% ipython --no-banner

In [1]: import numpy as np

In [2]: from numpy import linalg as LA

In [3]: np.set_printoptions(precision=2, suppress=True, linewidth=120, legacy="1.25")

In [4]: def rd(a):
   ...:     return np.round(a, 2) + 0
   ...: 

In [5]: W0 = np.array([[4, 6, 12], [6, -4, 10], [12, 10, -12]])

In [6]: # symmetric

In [7]: rd(LA.norm(W0))
Out[7]: 27.13

In [8]: W0.shape
Out[8]: (3, 3)

In [9]: W0.sum(axis=1)
Out[9]: array([22, 12, 10])

In [10]: W0.sum(axis=0)
Out[10]: array([22, 12, 10])

In [11]: vals, vecs = LA.eigh(W0)

In [12]: np.abs(vecs[:, -1]).round(6).argmax()
Out[12]: 0

In [13]: rd(LA.svd(W0, compute_uv=False))
Out[13]: array([21.01, 15.77,  6.76])

In [14]: rd(LA.eigvalsh(W0 + -2 * np.eye(3)))
Out[14]: array([-23.01,  -8.76,  13.77])

In [15]: rd(np.abs(vecs[:, -1]))
Out[15]: array([0.74, 0.47, 0.49])

In [16]: rd(vecs.T @ vecs)
Out[16]: 
array([[1., 0., 0.],
       [0., 1., 0.],
       [0., 0., 1.]])

In [17]: rd(vals.sum()), np.trace(W0)
Out[17]: (-12.0, -12)

In [18]: rd(vecs.T @ W0 @ vecs)
Out[18]: 
array([[-21.01,   0.  ,   0.  ],
       [  0.  ,  -6.76,   0.  ],
       [  0.  ,   0.  ,  15.77]])

In [19]: vec = np.array([1, 2, 0])

In [20]: W0 @ vec
Out[20]: array([16, -2, 32])

In [21]: np.einsum("ij,j->i", W0, vec)
Out[21]: array([16, -2, 32])

In [22]: W0 @ np.eye(3)[0]
Out[22]: array([ 4.,  6., 12.])

In [23]: W0 * vec
Out[23]: 
array([[ 4, 12,  0],
       [ 6, -8,  0],
       [12, 20,  0]])

In [24]: np.all(LA.eigvalsh(W0) > 0)
Out[24]: False

In [25]: [round(float(LA.det(W0[:i, :i])), 2) + 0 for i in range(1, 4)]
Out[25]: [4.0, -52.0, 2240.0]

In [26]: m1 = np.array([[-1.6, 0.1, 1.5, -0.9, -0.1],
    ...:     [-0.4, 0.6, 0.1, -0.6, -0.4],
    ...:     [0.6, -0.1, -0.1, 0.1, -2.4],
    ...:     [-2.0, -1.2, 1.1, 1.0, 0.9],
    ...:     [1.3, 0.7, 0.1, -0.1, 2.1],
    ...:     [-1.1, 0.0, 0.9, -0.7, -0.9]])

In [27]: m1[:, 4] *= 10

In [28]: m1
Out[28]: 
array([[ -1.6,   0.1,   1.5,  -0.9,  -1. ],
       [ -0.4,   0.6,   0.1,  -0.6,  -4. ],
       [  0.6,  -0.1,  -0.1,   0.1, -24. ],
       [ -2. ,  -1.2,   1.1,   1. ,   9. ],
       [  1.3,   0.7,   0.1,  -0.1,  21. ],
       [ -1.1,   0. ,   0.9,  -0.7,  -9. ]])

In [29]: # column 4 is much longer than the rest

In [30]: W1 = np.array([[5, -5, 4, -1, 5, 3],
    ...:     [1, -3, 0, 0, 0, 3],
    ...:     [2, 2, 3, 5, -4, 1],
    ...:     [-4, -5, 5, -1, -2, -2],
    ...:     [-2, 3, -2, 2, 2, 0]])

In [31]: b = np.array([6, -6, 1, 7, 3, 1])

In [32]: hid = np.maximum(m1 @ W1 + b, 0)

In [33]: (hid > 0).astype(int)
Out[33]: 
array([[1, 1, 0, 1, 0, 0],
       [1, 0, 1, 1, 0, 1],
       [1, 0, 1, 0, 0, 1],
       [0, 1, 0, 1, 1, 0],
       [0, 1, 0, 1, 1, 1],
       [1, 0, 1, 0, 0, 0]])

In [34]: W2 = np.array([[-4, 1], [-1, 4], [0, -4], [2, 2], [2, -2], [-4, 2]])

In [35]: (hid @ W2).round(6).argmax(axis=1)
Out[35]: array([1, 1, 1, 1, 1, 1])

In [36]: data = np.loadtxt("a.csv", delimiter=",")

In [37]: data
Out[37]: 
array([[-15.,   3., -20.,   4.],
       [-15.,  -6., -20.,  -8.],
       [-30.,   6., -45.,   9.],
       [-30., -12., -45., -18.]])

In [38]: out = np.array([[1, 0], [0, 1]])

In [39]: W2 = np.kron(out, data)

In [40]: rd(LA.norm(W2, 2)), rd(LA.norm(out, 2) * LA.norm(data, 2))
Out[40]: (84.7, 84.7)

In [41]: W2
Out[41]: 
array([[-15.,   3., -20.,   4.,  -0.,   0.,  -0.,   0.],
       [-15.,  -6., -20.,  -8.,  -0.,  -0.,  -0.,  -0.],
       [-30.,   6., -45.,   9.,  -0.,   0.,  -0.,   0.],
       [-30., -12., -45., -18.,  -0.,  -0.,  -0.,  -0.],
       [ -0.,   0.,  -0.,   0., -15.,   3., -20.,   4.],
       [ -0.,  -0.,  -0.,  -0., -15.,  -6., -20.,  -8.],
       [ -0.,   0.,  -0.,   0., -30.,   6., -45.,   9.],
       [ -0.,  -0.,  -0.,  -0., -30., -12., -45., -18.]])

In [42]: rd(np.abs(LA.svd(data)[2][-1]))
Out[42]: array([0.09, 0.82, 0.06, 0.56])

In [43]: rd(LA.norm(data, 2) / LA.norm(data))
Out[43]: 0.96

In [44]: np.argsort(-LA.norm(data, axis=0).round(6), kind="stable")[:3]
Out[44]: array([2, 0, 3])

In [45]: LA.matrix_rank(data, rtol=0.1)
Out[45]: 2

In [46]: LA.cond(data) > 100
Out[46]: True

In [47]: [round(float(x), 2) for x in LA.svd(data, compute_uv=False)[:3]]
Out[47]: [84.7, 25.14, 1.79]

In [48]: arr = np.load("data.npy")

In [49]: arr
Out[49]: 
array([[-1.48,  4.29, -0.98],
       [-0.85,  0.18,  0.1 ],
       [-0.08, -1.35,  0.4 ],
       [-1.5 ,  4.32, -1.02],
       [-0.81,  1.49, -0.32],
       [-0.11, -1.34,  0.41],
       [-0.81,  1.47, -0.27],
       [-0.1 , -1.32,  0.4 ],
       [-1.52,  4.28, -0.99],
       [-0.89,  0.22,  0.07],
       [-1.59,  3.  , -0.59]])

In [50]: Ac = (arr - arr.mean(axis=0)) / arr.std(axis=0)

In [51]: np.argwhere(np.abs(Ac) > 2)
Out[51]: array([], shape=(0, 2), dtype=int64)

In [52]: b = LA.lstsq(np.delete(Ac, 1, axis=1), Ac[:, 1])[0]

In [53]: rd(1 - np.var(Ac[:, 1] - np.delete(Ac, 1, axis=1) @ b))
Out[53]: 1.0

In [54]: G = np.cov(arr, rowvar=False)

In [55]: rd(np.corrcoef(arr[:, 1], arr[:, 2])[0, 1])
Out[55]: -1.0

In [56]: rd(LA.eigvalsh(G)[::-1])
Out[56]: array([5.96, 0.03, 0.  ])

In [57]: G.shape
Out[57]: (3, 3)

In [58]: np.argsort(-arr.std(axis=0).round(6), kind="stable")
Out[58]: array([1, 0, 2])

In [59]: np.median(arr, axis=0)
Out[59]: array([-0.85,  1.47, -0.27])

In [60]: np.argwhere(np.triu(np.abs(np.corrcoef(arr.T)) > 0.8, 1))
Out[60]: 
array([[0, 1],
       [0, 2],
       [1, 2]])

In [61]: rd(arr.std(axis=0))
Out[61]: array([0.56, 2.2 , 0.55])

In [62]: rd(np.polyfit(arr[:, 1], arr[:, 2], 1))
Out[62]: array([-0.25,  0.09])

In [63]: proj = arr @ LA.solve(arr.T @ arr, arr.T)

In [64]: rd(np.trace(proj))
Out[64]: 3.0

In [65]: np.allclose(proj @ proj, proj)
Out[65]: True

In [66]: round(np.log10(LA.cond(arr)))
Out[66]: 2

In [67]: np.argsort(-LA.norm(arr, axis=0).round(6), kind="stable")[:3]
Out[67]: array([1, 0, 2])

In [68]: LA.cond(arr) > 100
Out[68]: True

In [69]: Q, r_ = LA.qr(arr)

In [70]: rd(Q.T @ Q)
Out[70]: 
array([[1., 0., 0.],
       [0., 1., 0.],
       [0., 0., 1.]])

In [71]: E = np.load("case9.npy")

In [72]: E
Out[72]: 
array([[ 0,  1,  0,  1,  0,  1],
       [-8, -5, -8, -5, -8, -5],
       [ 5,  8,  5,  8,  5,  8],
       [ 0,  1,  0,  1,  0,  1],
       [-8, -5, -8, -5, -8, -5],
       [ 5,  8,  5,  8,  5,  8]])

In [73]: # columns 0 and 2 are equal

In [74]: rk = LA.matrix_rank(E)

In [75]: rk
Out[75]: 2

In [76]: N = LA.svd(E)[2][rk:].T

In [77]: [int(LA.matrix_rank(np.delete(E, i, axis=0))) for i in range(6)]
Out[77]: [2, 2, 2, 2, 2, 2]

In [78]: N.shape
Out[78]: (6, 4)

In [79]: LA.matrix_rank(E.T @ E), LA.matrix_rank(E @ E.T)
Out[79]: (2, 2)

In [80]: rd(N @ N.T)
Out[80]: 
array([[ 0.67,  0.  , -0.33,  0.  , -0.33,  0.  ],
       [ 0.  ,  0.67,  0.  , -0.33,  0.  , -0.33],
       [-0.33,  0.  ,  0.67,  0.  , -0.33,  0.  ],
       [ 0.  , -0.33,  0.  ,  0.67,  0.  , -0.33],
       [-0.33,  0.  , -0.33,  0.  ,  0.67,  0.  ],
       [ 0.  , -0.33,  0.  , -0.33,  0.  ,  0.67]])

In [81]: W2 = np.array([[3, -1, -2, -2, 1, 0],
    ...:     [-3, 3, -3, 3, -2, -1],
    ...:     [2, 1, 1, 2, -3, 0],
    ...:     [3, 2, 3, -1, 0, -1],
    ...:     [-3, -1, 2, 1, 3, 1],
    ...:     [2, 0, 3, -3, -2, -1]])

In [82]: rng = np.random.default_rng(7545)

In [83]: X = (rng.random((11, 6)) < 0.25) @ W2

In [84]: X
Out[84]: 
array([[ 0,  0,  0,  0,  0,  0],
       [-1,  3,  0,  0, -4, -2],
       [ 0,  0,  0,  0,  0,  0],
       [ 2,  3, -4,  3, -4, -1],
       [-3, -1,  2,  1,  3,  1],
       [-3,  3, -3,  3, -2, -1],
       [ 2,  1,  1,  2, -3,  0],
       [ 3,  2,  3, -1,  0, -1],
       [-1, -1,  5, -2,  1,  0],
       [ 2,  6,  1,  4, -5, -2],
       [-3, -1,  2,  1,  3,  1]])

In [85]: # rows 0 and 2 are equal

In [86]: W1 = np.array([[-3, -1, 4, -2],
    ...:     [0, 4, 5, -2],
    ...:     [-5, 1, -4, -2],
    ...:     [1, 2, 1, 2],
    ...:     [-5, 0, 4, 4],
    ...:     [3, 3, 1, -2]])

In [87]: b = np.array([1, 1, 1, 1])

In [88]: hid = np.maximum(X @ W1 + b, 0)

In [89]: LA.matrix_rank(hid)
Out[89]: 4

In [90]: W2 = np.array([[-3, 0, 3], [-1, -2, 1], [-3, 0, -2], [-2, -1, 3]])

In [91]: (hid @ W2).round(6).argmax(axis=1)
Out[91]: array([2, 2, 2, 2, 2, 2, 2, 1, 0, 2, 2])

In [92]: hid @ W2
Out[92]: 
array([[  -9,   -3,    5],
       [ -62,  -16,   62],
       [  -9,   -3,    5],
       [-193,  -20,   63],
       [ -41,  -31,   58],
       [-165,  -39,  122],
       [ -29,  -16,   29],
       [ -31,   -8,  -14],
       [   0,    0,    0],
       [-116,  -52,   31],
       [ -41,  -31,   58]])

In [93]: out = np.c_[X[:, :4] @ np.array([[0, 1, 0, 3], [1, 0, 1, 0], [3, 0, 0, 2], [2, 2, 0, 0]]), np.array([2, 0, 2, 0, 2, 1, 0, 1, 0, 0, 1])]

In [94]: out
Out[94]: 
array([[  0,   0,   0,   0,   2],
       [  3,  -1,   3,  -3,   0],
       [  0,   0,   0,   0,   2],
       [ -3,   8,   3,  -2,   0],
       [  7,  -1,  -1,  -5,   2],
       [  0,   3,   3, -15,   1],
       [  8,   6,   1,   8,   0],
       [  9,   1,   2,  15,   1],
       [ 10,  -5,  -1,   7,   0],
       [ 17,  10,   6,   8,   0],
       [  7,  -1,  -1,  -5,   1]])

In [95]: LA.matrix_rank(out)
Out[95]: 5

In [96]: rd(LA.norm(LA.qr(X)[0].T @ out, axis=0) ** 2 / ((out ** 2).sum(axis=0) + 1e-12))
Out[96]: array([1.  , 1.  , 1.  , 1.  , 0.35])

In [97]: LA.matrix_rank(np.c_[X, out])
Out[97]: 7

In [98]: rd(LA.norm(out - X @ LA.lstsq(X, out)[0], axis=0))
Out[98]: array([0.  , 0.  , 0.  , 0.  , 3.13])

In [99]: rd(LA.lstsq(X, out[:, 0])[0])
Out[99]: array([0., 1., 3., 2., 0., 0.])

In [100]: M = np.load("layer9.npy")

In [101]: rd(M)
Out[101]: 
array([[-13.8 ,  -1.99,   7.96,   1.97, -25.64, -29.59],
       [ -8.45,  -1.69,   6.59,   1.  , -16.27, -18.59],
       [ -7.04,  -1.59,   6.07,   0.65, -13.81, -15.66],
       [ -2.29,  -1.06,   3.28,  -0.88,  -5.52,  -5.64],
       [ -0.61,  -0.57,   1.11,  -1.41,  -2.28,  -1.79],
       [ -0.55,  -0.53,   0.98,  -1.39,  -2.13,  -1.63],
       [ -0.47,  -0.48,   0.8 ,  -1.36,  -1.91,  -1.41],
       [ -0.35,  -0.38,   0.53,  -1.24,  -1.56,  -1.08],
       [ -0.35,  -0.38,   0.53,  -1.24,  -1.55,  -1.08],
       [  0.3 ,   0.22,   0.21,   1.38,   1.37,   0.82],
       [  0.87,   0.46,   0.94,   3.45,   3.53,   2.19],
       [  0.91,   0.47,   1.01,   3.6 ,   3.7 ,   2.3 ],
       [  4.49,   1.05,   5.59,  11.96,  14.35,  10.03],
       [ 10.45,   1.5 ,  12.32,  22.05,  29.87,  22.39],
       [ 14.38,   1.7 ,  16.43,  27.81,  39.62,  30.46]])

In [102]: # rows and columns are dependent

In [103]: Uu, sv, Vh = LA.svd(M)

In [104]: rd(sv)
Out[104]: array([92.15, 33.52,  4.61,  0.  ,  0.  ,  0.  ])

In [105]: np.argmax(sv[:-1] / (sv[1:] + 1e-6)) + 1
Out[105]: 3

In [106]: out = Uu[:, :3] @ np.diag(sv[:3]) @ Vh[:3]

In [107]: rd(out)
Out[107]: 
array([[-13.8 ,  -1.99,   7.96,   1.97, -25.64, -29.59],
       [ -8.45,  -1.69,   6.59,   1.  , -16.27, -18.59],
       [ -7.04,  -1.59,   6.07,   0.65, -13.81, -15.66],
       [ -2.29,  -1.06,   3.28,  -0.88,  -5.52,  -5.64],
       [ -0.61,  -0.57,   1.11,  -1.41,  -2.28,  -1.79],
       [ -0.55,  -0.53,   0.98,  -1.39,  -2.13,  -1.63],
       [ -0.47,  -0.48,   0.8 ,  -1.36,  -1.91,  -1.41],
       [ -0.35,  -0.38,   0.53,  -1.24,  -1.56,  -1.08],
       [ -0.35,  -0.38,   0.53,  -1.24,  -1.55,  -1.08],
       [  0.3 ,   0.22,   0.21,   1.38,   1.37,   0.82],
       [  0.87,   0.46,   0.94,   3.45,   3.53,   2.19],
       [  0.91,   0.47,   1.01,   3.6 ,   3.7 ,   2.3 ],
       [  4.49,   1.05,   5.59,  11.96,  14.35,  10.03],
       [ 10.45,   1.5 ,  12.32,  22.05,  29.87,  22.39],
       [ 14.38,   1.7 ,  16.43,  27.81,  39.62,  30.46]])
